>>> import numpy as np
>>> np.set_printoptions(precision=1, suppress=True, linewidth=160)
>>> def rd(a):
...     return np.round(a, 1) + 0
... 
>>> rng = np.random.default_rng(93)
>>> J = np.array([[2, 1, 3, 1, 2],
...     [1, 0, -2, 3, 0],
...     [1, -3, 3, 0, 3],
...     [0, 3, 3, -2, 0],
...     [0, 3, 1, 1, -1],
...     [3, -2, -2, 0, 3],
...     [3, 2, 3, 1, 3],
...     [-2, 2, -2, 0, 1]]) * (rng.random((8, 5)) < 0.3)
>>> J
array([[ 0,  0,  0,  0,  0],
       [ 1,  0,  0,  0,  0],
       [ 0,  0,  3,  0,  0],
       [ 0,  3,  3,  0,  0],
       [ 0,  0,  1,  0,  0],
       [ 0,  0, -2,  0,  3],
       [ 0,  0,  0,  0,  0],
       [-2,  0,  0,  0,  0]])
>>> left, s, Vh = np.linalg.svd(J)
>>> np.argmax(s[:-1] / (s[1:] + 1e-6)) + 1
np.int64(4)
>>> other = left[:, :4] @ np.diag(s[:4]) @ Vh[:4]
>>> rd(np.linalg.norm(J - other, 2)), rd(s[4])
(np.float64(0.0), np.float64(0.0))
>>> rd(np.linalg.norm(J - other) / np.linalg.norm(J))
np.float64(0.0)
>>> r = np.linalg.matrix_rank(J)
>>> r
np.int64(4)
>>> N = np.linalg.svd(J)[2][r:].T
>>> rd(N[:, 0] / N[np.abs(N[:, 0]).round(6).argmax(), 0])
array([0., 0., 0., 1., 0.])
>>> rd(N @ N.T)
array([[0., 0., 0., 0., 0.],
       [0., 0., 0., 0., 0.],
       [0., 0., 0., 0., 0.],
       [0., 0., 0., 1., 0.],
       [0., 0., 0., 0., 0.]])
>>> [int(np.linalg.matrix_rank(J[:i])) for i in range(1, len(J) + 1)]
[0, 1, 2, 3, 3, 4, 4, 4]
>>> N.shape
(5, 1)
>>> try:
...     np.linalg.inv(J)
... except np.linalg.LinAlgError as e:
...     print(repr(e))
... 
LinAlgError('Last 2 dimensions of the array must be square')
>>> rd(J @ np.linalg.pinv(J) @ J)
array([[ 0.,  0.,  0.,  0.,  0.],
       [ 1.,  0.,  0.,  0.,  0.],
       [ 0.,  0.,  3.,  0.,  0.],
       [ 0.,  3.,  3.,  0.,  0.],
       [ 0.,  0.,  1.,  0.,  0.],
       [ 0.,  0., -2.,  0.,  3.],
       [ 0.,  0.,  0.,  0.,  0.],
       [-2.,  0.,  0.,  0.,  0.]])
>>> np.linalg.lstsq(J[:-1].T, J[-1])[2]
np.int32(4)
>>> rd(np.trace(np.linalg.pinv(J) @ J))
np.float64(4.0)
>>> np.allclose(J[:-1].T @ np.linalg.lstsq(J[:-1].T, J[-1])[0], J[-1])
True
>>> left, s, Vh = np.linalg.svd(J)
>>> vecs = Vh[:(s > 1e-8).sum()]
>>> x0 = J[0] + -1 * J[3] + rng.integers(2) * np.eye(5)[3]
>>> x0
array([ 0., -3., -3.,  1.,  0.])
>>> np.allclose(vecs.T @ vecs @ x0, x0)
False
>>> rd(np.linalg.norm(x0 - vecs.T @ vecs @ x0))
np.float64(1.0)
>>> rd(np.diag(vecs.T @ vecs))
array([1., 1., 1., 0., 1.])
